>>> import numpy as np
>>> import numpy.linalg as la
>>> np.set_printoptions(precision=3, suppress=True, linewidth=100, legacy="1.25")
>>> A = np.load("w.npy")
>>> print(A)
[[ 0.257 -0.753 -1.021  0.663 -1.986]
 [ 2.056  0.606 -0.538  1.368 -1.234]
 [ 0.894  0.229  0.715 -0.328  0.642]
 [ 1.697 -0.554 -0.618  0.776 -1.   ]
 [ 0.691  0.509 -0.953  1.098 -1.918]
 [-2.149 -0.147  0.419 -0.08   0.745]]
>>> cov = A.T @ A
>>> print(np.allclose(cov, cov.T))
True
>>> print(la.eigvalsh(cov)[::-1])
[24.995  6.251  1.563  0.39   0.098]
>>> r0 = np.array([2, 0, 3])
>>> print(np.convolve(A[1], r0))
[ 4.112  1.212  5.092  4.554 -4.082  4.104 -3.702]
>>> print(np.correlate(A[1], A[0], "full"))
[-4.083  0.16  -0.629 -5.24   3.979 -1.654  0.092  1.281 -0.317]
>>> print(np.polyval(r0, A[1]))
[11.454  3.734  3.579  6.743  6.046]
>>> cent = np.array([[1, 0, -2, -2, 3, 1], [-2, 2, -1, 3, 1, -3], [0, 2, -3, 0, -2, -3]])
>>> X = np.repeat(cent, 15 // 3, axis=0)
>>> rng = np.random.default_rng(31)
>>> X = X + 0.3 * rng.normal(size=X.shape)
>>> print(X)
[[ 0.881  0.079 -1.818 -2.292  3.23   1.077]
 [ 1.235  0.082 -1.651 -2.281  3.533  1.361]
 [ 0.82   0.198 -1.867 -2.524  3.179  0.824]
 [ 0.925 -0.181 -2.128 -1.978  3.029  0.532]
 [ 0.919 -0.403 -2.381 -2.104  3.257  1.189]
 [-2.181  1.787 -1.248  3.043  1.281 -2.995]
 [-1.792  2.095 -0.549  2.398  0.361 -3.06 ]
 [-1.809  1.877 -0.872  2.648  0.622 -3.215]
 [-1.748  2.209 -1.214  3.054  0.806 -2.994]
 [-2.334  1.986 -1.221  2.987  0.804 -3.247]
 [ 0.034  1.899 -2.993 -0.126 -1.816 -3.245]
 [ 0.231  2.4   -3.081  0.524 -1.391 -2.867]
 [-0.407  1.515 -3.053  0.533 -1.828 -2.773]
 [-0.075  1.777 -2.888 -0.333 -2.059 -2.847]
 [ 0.011  2.157 -3.134  0.179 -1.879 -3.495]]
>>> labels = X[:, 3] > np.median(X[:, 3])
>>> r0 = X[labels].mean(axis=0) - X[~labels].mean(axis=0)
>>> print(((X - X.mean(axis=0)) @ r0 > 0).astype(int))
[0 0 0 0 0 1 1 1 1 1 1 1 1 1 1]
>>> print(r0)
[-2.028  1.28   0.752  3.602 -1.216 -2.446]
>>> print(labels.astype(int))
[0 0 0 0 0 1 1 1 1 1 0 1 1 0 0]
>>> hat = X @ la.solve(X.T @ X, X.T)
>>> print(np.round(la.eigvalsh(hat), 3) + 0)
[0. 0. 0. 0. 0. 0. 0. 0. 0. 1. 1. 1. 1. 1. 1.]
>>> print(hat @ X[:, 0])
[ 0.881  1.235  0.82   0.925  0.919 -2.181 -1.792 -1.809 -1.748 -2.334  0.034  0.231 -0.407 -0.075
  0.011]
>>> cent = X[[6, 12]].astype(float)
>>> for _ in range(3):
...     labels = la.norm(X[:, None] - cent, axis=-1).argmin(axis=1)
...     cent = np.array([X[labels == j].mean(axis=0) for j in range(2)])
... 
>>> print(labels)
[1 1 1 1 1 0 0 0 0 0 1 1 1 1 1]
>>> print(np.bincount(labels))
[ 5 10]
>>> print(cent)
[[-1.973  1.991 -1.021  2.826  0.775 -3.102]
 [ 0.457  0.952 -2.499 -1.04   0.726 -1.024]]
